$ python3 -q
>>> import numpy as np
>>> from numpy import linalg as LA
>>> np.set_printoptions(suppress=True, linewidth=120)
>>> rnd = lambda a: np.round(a, 2) + 0
>>> rng = np.random.default_rng(88)
>>> mat = np.eye(3, dtype=int)[rng.permutation(3)]
>>> mat
array([[0, 1, 0],
       [0, 0, 1],
       [1, 0, 0]])
>>> rnd(LA.det(mat))
np.float64(1.0)
>>> np.allclose(mat, mat.T)
False
>>> mat @ mat
array([[0, 0, 1],
       [1, 0, 0],
       [0, 1, 0]])
>>> np.trace(mat)
np.int64(0)
>>> x0 = np.array([2, 2, 1])
>>> h = np.maximum(mat @ x0, 0)
>>> np.maximum(mat @ x0, 0) - np.maximum(-mat @ x0, 0)
array([2, 1, 2])
>>> mat * (h > 1e-9)[:, None]
array([[0, 1, 0],
       [0, 0, 1],
       [1, 0, 0]])
>>> J = np.loadtxt("w.csv", delimiter=",")
>>> rnd(J)
array([[ 0.21, -0.11, -0.79,  0.56],
       [-0.11,  0.98, -0.11,  0.08],
       [-0.79, -0.11,  0.21,  0.56],
       [ 0.56,  0.08,  0.56,  0.6 ]])
>>> evals, evecs = LA.eig(J)
>>> print(rnd(np.sort(LA.eigvals(J.T))))
[-1.  1.  1.  1.]
>>> E = np.array([[0.0, 1.0], [-1.0, 0.0]])
>>> A2 = LA.inv(E)
>>> A2
array([[-0., -1.],
       [ 1.,  0.]])
>>> print(E @ A2)
[[1. 0.]
 [0. 1.]]
>>> (np.abs(A2) > 1e-9).astype(int)
array([[0, 1],
       [1, 0]])
>>> rnd(LA.det(E) * A2)
array([[ 0., -1.],
       [ 1.,  0.]])
>>> rnd(LA.inv(A2))
array([[ 0.,  1.],
       [-1.,  0.]])
>>> np.allclose(A2, E.T)
True
>>> rnd(LA.cond(E))
np.float64(1.0)
>>> f, v = E[0], E[1]
>>> f @ f
np.float64(1.0)
>>> pr = (f @ v) / (f @ f) * f
>>> v - pr
array([-1.,  0.])
>>> (v - pr) @ f
np.float64(0.0)
>>> LA.matrix_rank(np.outer(f, v))
np.int64(1)
>>> print(pr)
[0. 0.]
>>> m1 = np.array([[0, 0, 1], [1, 0, 0], [0, 1, 0]])
>>> evals, evecs = LA.eigh(J)
>>> x0 = np.array([2, 3, -1, 1])
>>> rnd(evecs * np.abs(evals) @ evecs.T)
array([[1., 0., 0., 0.],
       [0., 1., 0., 0.],
       [0., 0., 1., 0.],
       [0., 0., 0., 1.]])
>>> print(rnd(x0 @ J @ x0))
14.6
>>> rnd(evecs * np.maximum(evals, 0) @ evecs.T)
array([[ 0.6 , -0.06, -0.4 ,  0.28],
       [-0.06,  0.99, -0.06,  0.04],
       [-0.4 , -0.06,  0.6 ,  0.28],
       [ 0.28,  0.04,  0.28,  0.8 ]])
>>> print(LA.matrix_power(m1, 100))
[[0 0 1]
 [1 0 0]
 [0 1 0]]
>>> LA.matrix_power(m1, 2)
array([[0, 1, 0],
       [0, 0, 1],
       [1, 0, 0]])
>>> rnd(np.sort(np.abs(LA.eigvals(m1)))[::-1])
array([1., 1., 1.])
>>> pr = np.eye(3)[1]
>>> for _ in range(3):
...     pr = pr @ m1
...     print(pr.round(2))
... 
[1. 0. 0.]
[0. 0. 1.]
[0. 1. 0.]
>>> x0 = np.array([2, 3, 0])
>>> h = np.maximum(m1 @ x0, 0)
>>> rnd(np.tanh(m1 @ x0))
array([0.  , 0.96, 1.  ])
>>> h
array([0, 2, 3])
>>> print(np.maximum(m1 @ (3 * x0), 0))
[0 6 9]
>>> np.allclose(m1 @ m1.T, m1.T @ m1)
True
>>> print(m1 @ np.ones(3))
[1. 1. 1.]
>>> np.sort(np.abs(np.fft.fft(m1[0]))), rnd(np.sort(LA.svd(m1, compute_uv=False)))
(array([1., 1., 1.]), array([1., 1., 1.]))
>>> feats = np.load("run4.npy")
>>> feats
array([[-2.35, -1.6 ,  2.66],
       [ 4.15,  2.75, -4.23],
       [-0.33, -0.22,  0.51],
       [ 1.57,  1.39, -1.5 ],
       [-3.21, -2.26,  3.1 ],
       [ 0.36,  0.27, -0.4 ],
       [-1.15, -0.86,  1.14],
       [ 1.43,  1.01, -1.41],
       [ 0.38,  0.21, -0.41],
       [-1.5 , -0.96,  1.48],
       [-0.68, -0.54,  0.56],
       [-0.4 , -0.16,  0.56],
       [ 0.55,  0.34, -0.43],
       [ 6.78,  4.56, -6.73],
       [-4.48, -3.21,  4.64]])
>>> D = LA.norm(feats[:, None] - feats[None], axis=-1)
>>> rnd(LA.norm(feats, axis=1))
array([ 3.89,  6.53,  0.65,  2.58,  5.  ,  0.6 ,  1.83,  2.25,  0.6 ,  2.32,  1.03,  0.71,  0.78, 10.59,  7.2 ])
>>> np.flatnonzero(D[1] < D.mean() / 2)
array([1])
>>> (D + 1e9 * np.eye(15)).round(6).argmin(axis=1)
array([ 4,  3, 11,  7,  0,  8,  9,  3,  5,  6, 11,  2,  5,  1,  4])
>>> LA.matrix_rank(D ** 2)
np.int64(5)
>>> F = np.loadtxt("mat.csv", delimiter=",")
>>> print(F)
[[0. 0. 0.]
 [1. 0. 0.]
 [3. 1. 3.]]
>>> LA.cond(F) > 100
np.True_
>>> print([round(float(x), 2) for x in LA.svd(F, compute_uv=False)[:3]])
[4.41, 0.72, 0.0]
>>> np.argsort(-LA.norm(F, axis=0).round(6), kind="stable")[:3]
array([0, 2, 1])
>>> rnd(F @ LA.pinv(F) @ F)
array([[0., 0., 0.],
       [1., 0., 0.],
       [3., 1., 3.]])
>>> try:
...     LA.inv(F)
... except LA.LinAlgError as e:
...     print("failed:", e)
... 
failed: Singular matrix
>>> np.abs(np.diag(LA.qr(F)[1])) > 1e-9
array([ True,  True, False])
>>> np.allclose(F[:-1].T @ LA.lstsq(F[:-1].T, F[-1])[0], F[-1])
False
>>> blk = np.stack([F, 5 * F, F[::-1]])
>>> LA.matrix_rank(blk.reshape(3, -1))
np.int64(2)
>>> print(np.einsum("bij,cij->bc", blk, blk))
[[ 20. 100.   1.]
 [100. 500.   5.]
 [  1.   5.  20.]]
>>> blk.shape
(3, 3, 3)
>>> rnd(LA.det(blk))
array([0., 0., 0.])
>>> left, s, Vt = LA.svd(F)
>>> rnd(s)
array([4.41, 0.72, 0.  ])
>>> np.argmax(s[:-1] / (s[1:] + 1e-6)) + 1
np.int64(2)
>>> A2 = left[:, :2] @ np.diag(s[:2]) @ Vt[:2]
>>> rnd(LA.norm(F - A2, 2)), rnd(s[2])
(np.float64(0.0), np.float64(0.0))
>>> rnd(LA.norm(F - A2) / LA.norm(F))
np.float64(0.0)
>>> print(rnd(A2))
[[0. 0. 0.]
 [1. 0. 0.]
 [3. 1. 3.]]
>>> K = np.array([[1.54, 2.86, 0.41],
...     [0.62, 2.55, -0.38],
...     [1.12, 3.38, -0.01],
...     [0.9, 2.89, -0.23],
...     [1.24, 2.82, -0.7],
...     [1.23, 3.38, 0.34],
...     [0.86, 2.85, 0.09],
...     [2.92, -1.46, -2.74],
...     [3.45, -1.34, -3.52],
...     [2.79, -2.32, -3.11],
...     [2.81, -2.3, -3.01],
...     [3.14, -1.97, -3.08],
...     [3.28, -2.3, -3.23],
...     [2.92, -2.08, -3.57]])
>>> z = K[:, 1] > np.median(K[:, 1])
>>> f = K[z].mean(axis=0) - K[~z].mean(axis=0)
>>> np.argsort(-np.abs(f).round(6), kind="stable")
array([1, 2, 0])
>>> rnd(f)
array([-1.97,  4.93,  3.11])
>>> A = np.array([[1.0, 0.2, 0.04, 0.01],
...     [0.2, 1.0, 0.2, 0.04],
...     [0.04, 0.2, 1.0, 0.2],
...     [0.01, 0.04, 0.2, 1.0]])
>>> A
array([[1.  , 0.2 , 0.04, 0.01],
       [0.2 , 1.  , 0.2 , 0.04],
       [0.04, 0.2 , 1.  , 0.2 ],
       [0.01, 0.04, 0.2 , 1.  ]])
>>> A2 = np.array([[0, 1], [2, 3]])
>>> W2 = np.kron(A2, A)
>>> rnd(LA.norm(W2, 2)), rnd(LA.norm(A2, 2) * LA.norm(A, 2))
(np.float64(5.05), np.float64(5.05))
>>> evals, evecs = LA.eigh(A)
>>> x0 = np.array([2, 1, -2, 1])
>>> rnd(LA.eigvalsh(A[1:, 1:]))
array([0.74, 0.96, 1.3 ])
>>> x0 @ A @ x0
np.float64(9.0)
>>> rnd(evecs * np.sqrt(evals) @ evecs.T)
array([[0.99, 0.1 , 0.01, 0.  ],
       [0.1 , 0.99, 0.1 , 0.01],
       [0.01, 0.1 , 0.99, 0.1 ],
       [0.  , 0.01, 0.1 , 0.99]])
>>> (np.sign(evecs[:, -1].round(6)) == np.sign(evecs[0, -1].round(6))).astype(int)
array([1, 1, 1, 1])
>>> A2 = np.array([[-3, 2, -1], [1, -1, 1], [0, 1, -3], [2, 2, 0]])
>>> rnd(np.einsum("ik,kj->ij", J, A2))
array([[ 0.39,  0.87,  2.05],
       [ 1.48, -1.16,  1.44],
       [ 3.39, -0.13,  0.05],
       [-0.42,  2.81, -2.18]])
>>> LA.matrix_rank(J @ A2)
np.int64(3)
>>> O, evecs = LA.qr(A[:, :1])[0], LA.qr(A[:, 1:])[0]
>>> s = LA.svd(O.T @ evecs, compute_uv=False)
>>> (s > 0.9).sum()
np.int64(0)
>>> rnd(np.degrees(np.arccos(s.clip(0, 1))))
array([67.27])
>>> rnd(s)
array([0.39])
>>> rnd(LA.norm(O @ O.T - evecs @ evecs.T, 2))
np.float64(1.0)
